% python3 -q
>>> import numpy as np
>>> np.set_printoptions(precision=2, suppress=True, linewidth=160)
>>> def rd(a):
...     return np.round(a, 2) + 0
... 
>>> data = np.load("w.npy")
>>> print(data)
[[  9  18   0  -9 -18   0]
 [  9   0   0  -9   0   0]
 [  0  18  18   0 -18 -18]
 [ -2  -4   0  -4  -8   0]
 [ -2   0   0  -4   0   0]
 [  0  -4  -4   0  -8  -8]]
>>> vec = np.array([0, 0, 1, 1, 2, 2])
>>> h = np.maximum(data @ vec, 0)
>>> print(h)
[0 0 0 0 0 0]
>>> print(np.flatnonzero(h > 1e-9))
[]
>>> print(data.T @ h)
[0 0 0 0 0 0]
>>> vec = np.array([1, 4, 2, 1, 3, 3])
>>> rhs = data @ vec
>>> b, lr = np.zeros(6), 1 / np.linalg.norm(data, 2) ** 2
>>> for i in range(200):
...     b -= lr * data.T @ (data @ b - rhs)
...     if i % 50 == 0: print(i, round(np.linalg.norm(data @ b - rhs), 2))
... 
0 77.85
50 1.37
100 0.93
150 0.7
>>> print(rd(b))
[0.92 4.06 1.93 0.92 3.05 2.94]
>>> print(rd(np.linalg.cond(data)))
13.33
>>> T = np.stack([data, 4 * data, data[::-1]])
>>> print(np.linalg.matrix_rank(T.reshape(3, -1)))
2
>>> print(T.shape)
(3, 6, 6)
>>> print(np.einsum("bij,cij->bc", T, T))
[[ 2548 10192   324]
 [10192 40768  1296]
 [  324  1296  2548]]
>>> vec = np.array([-2, 1, 2, 1, 1, 2])
>>> rhs = data @ vec
>>> print(rhs)
[-27 -27   0 -12   0 -36]
>>> print(rd(np.linalg.solve(data, data[:, 3])))
[0. 0. 0. 1. 0. 0.]
>>> print(rd(np.linalg.solve(data.T, data[4])))
[0. 0. 0. 0. 1. 0.]
>>> print(rd(np.linalg.solve(data, rhs + data[:, 1])))
[-2.  2.  2.  1.  1.  2.]
>>> print(rd(np.linalg.solve(data, rhs)))
[-2.  1.  2.  1.  1.  2.]
>>> feats = np.array([[0, 1, 0, 1, 0, 0, 0],
...     [1, 0, 0, 1, 0, 0, 0],
...     [0, 0, 0, 0, 0, 0, 0],
...     [1, 1, 0, 0, 0, 0, 0],
...     [0, 0, 0, 0, 0, 1, 0],
...     [0, 0, 0, 0, 1, 0, 0],
...     [0, 0, 0, 0, 0, 0, 0]])
>>> print(feats)
[[0 1 0 1 0 0 0]
 [1 0 0 1 0 0 0]
 [0 0 0 0 0 0 0]
 [1 1 0 0 0 0 0]
 [0 0 0 0 0 1 0]
 [0 0 0 0 1 0 0]
 [0 0 0 0 0 0 0]]
>>> # column 6 repeats column 2
>>> print(rd(np.linalg.eigvalsh(feats).min()))
-1.0
>>> print(np.all(np.linalg.eigvalsh(feats) > 0))
False
>>> out = data / np.sqrt((data ** 2).mean(axis=1, keepdims=True))
>>> print(rd(np.linalg.norm(out, axis=1)))
[2.45 2.45 2.45 2.45 2.45 2.45]
>>> print(np.linalg.matrix_rank(out) == np.linalg.matrix_rank(data))
True
>>> print(np.linalg.matrix_rank(data - data.mean(axis=1, keepdims=True)))
5
>>> print(rd(feats @ np.linalg.pinv(feats) @ feats))
[[0. 1. 0. 1. 0. 0. 0.]
 [1. 0. 0. 1. 0. 0. 0.]
 [0. 0. 0. 0. 0. 0. 0.]
 [1. 1. 0. 0. 0. 0. 0.]
 [0. 0. 0. 0. 0. 1. 0.]
 [0. 0. 0. 0. 1. 0. 0.]
 [0. 0. 0. 0. 0. 0. 0.]]
>>> print(np.linalg.lstsq(feats[:-1].T, feats[-1])[2])
5
>>> print(rd(np.trace(np.linalg.pinv(feats) @ feats)))
5.0
>>> print(np.abs(np.diag(np.linalg.qr(feats)[1])) > 1e-9)
[ True  True False  True  True  True False]
>>> rk = np.linalg.matrix_rank(feats)
>>> print(rk)
5
>>> N = np.linalg.svd(feats)[2][rk:].T
>>> print(N @ N.T)
[[0. 0. 0. 0. 0. 0. 0.]
 [0. 0. 0. 0. 0. 0. 0.]
 [0. 0. 1. 0. 0. 0. 0.]
 [0. 0. 0. 0. 0. 0. 0.]
 [0. 0. 0. 0. 0. 0. 0.]
 [0. 0. 0. 0. 0. 0. 0.]
 [0. 0. 0. 0. 0. 0. 1.]]
>>> print(feats @ N)
[[0. 0.]
 [0. 0.]
 [0. 0.]
 [0. 0.]
 [0. 0.]
 [0. 0.]
 [0. 0.]]
>>> print(np.linalg.matrix_rank(feats.T @ feats), np.linalg.matrix_rank(feats @ feats.T))
5 5
>>> print(np.allclose(feats @ N, 0))
True
>>> print([int(np.linalg.matrix_rank(feats[:, :j + 1])) for j in range(7)])
[1, 2, 2, 3, 4, 5, 5]
>>> print([int(np.linalg.matrix_rank(feats[:i])) for i in range(1, len(feats) + 1)])
[1, 2, 2, 3, 4, 5, 5]
>>> rng = np.random.default_rng(5355)
>>> arr = rng.normal(size=(43, 4)) + 10 * np.array([2, -1, 1, 0])
>>> print(rd(arr))
[[ 20.07 -10.58   8.01  -1.55]
 [ 21.   -12.02   9.1   -1.05]
 [ 19.79  -9.3    8.8   -0.1 ]
 [ 20.84 -10.95   8.32   0.79]
 [ 18.82 -10.11   8.53  -0.34]
 [ 19.15 -11.61   9.52  -0.73]
 [ 19.94  -9.67   9.17   1.34]
 [ 18.92 -10.09  10.61  -0.3 ]
 [ 20.97 -11.14   9.69   0.21]
 [ 17.48 -10.22   9.03  -1.66]
 [ 21.79 -10.84  10.06  -0.36]
 [ 20.83 -11.41   9.51   0.69]
 [ 18.33  -9.52   9.46   1.39]
 [ 20.48 -11.12   8.46   0.07]
 [ 19.36 -10.89  10.6    1.12]
 [ 19.87  -9.3   11.69  -0.36]
 [ 21.05  -9.56  10.2    0.01]
 [ 20.52  -9.19  10.67  -0.6 ]
 [ 19.89 -10.56  11.92  -0.55]
 [ 20.3   -9.44   9.01   1.54]
 [ 20.02  -9.47   9.62  -0.86]
 [ 19.92  -9.7   10.59   0.  ]
 [ 17.73  -9.68   9.38  -1.11]
 [ 19.25 -10.45  10.28   0.45]
 [ 18.63 -11.31  11.68  -0.53]
 [ 18.93 -10.49   9.09  -0.69]
 [ 20.56  -9.76  10.23   0.57]
 [ 19.73 -11.23  10.04  -2.16]
 [ 20.93 -11.61  11.21  -2.04]
 [ 20.07  -9.34  10.09  -0.97]
 [ 20.68 -11.92   8.62  -1.26]
 [ 20.71 -10.67  11.17  -0.32]
 [ 20.02  -9.75  10.37  -0.33]
 [ 20.44  -9.41   9.65   0.11]
 [ 19.64  -9.7   10.29   1.01]
 [ 18.78 -10.01   8.99  -1.35]
 [ 20.09  -9.54   9.62   1.37]
 [ 19.39  -9.64  10.15  -0.09]
 [ 18.1   -9.87  10.43   1.18]
 [ 21.81  -8.42   9.49  -0.8 ]
 [ 21.07  -8.46   9.22  -0.25]
 [ 20.48  -9.67  10.82   0.5 ]
 [ 19.48 -10.72  10.11   0.38]]
>>> Xc = (arr - arr.mean(axis=0)) / arr.std(axis=0)
>>> print(rd(Xc.std(axis=0)))
[1. 1. 1. 1.]
>>> b = np.linalg.lstsq(np.delete(Xc, 1, axis=1), Xc[:, 1])[0]
>>> print(np.abs(b).argmax())
2
>>> print(rd(b))
[-0.04  0.03  0.27]
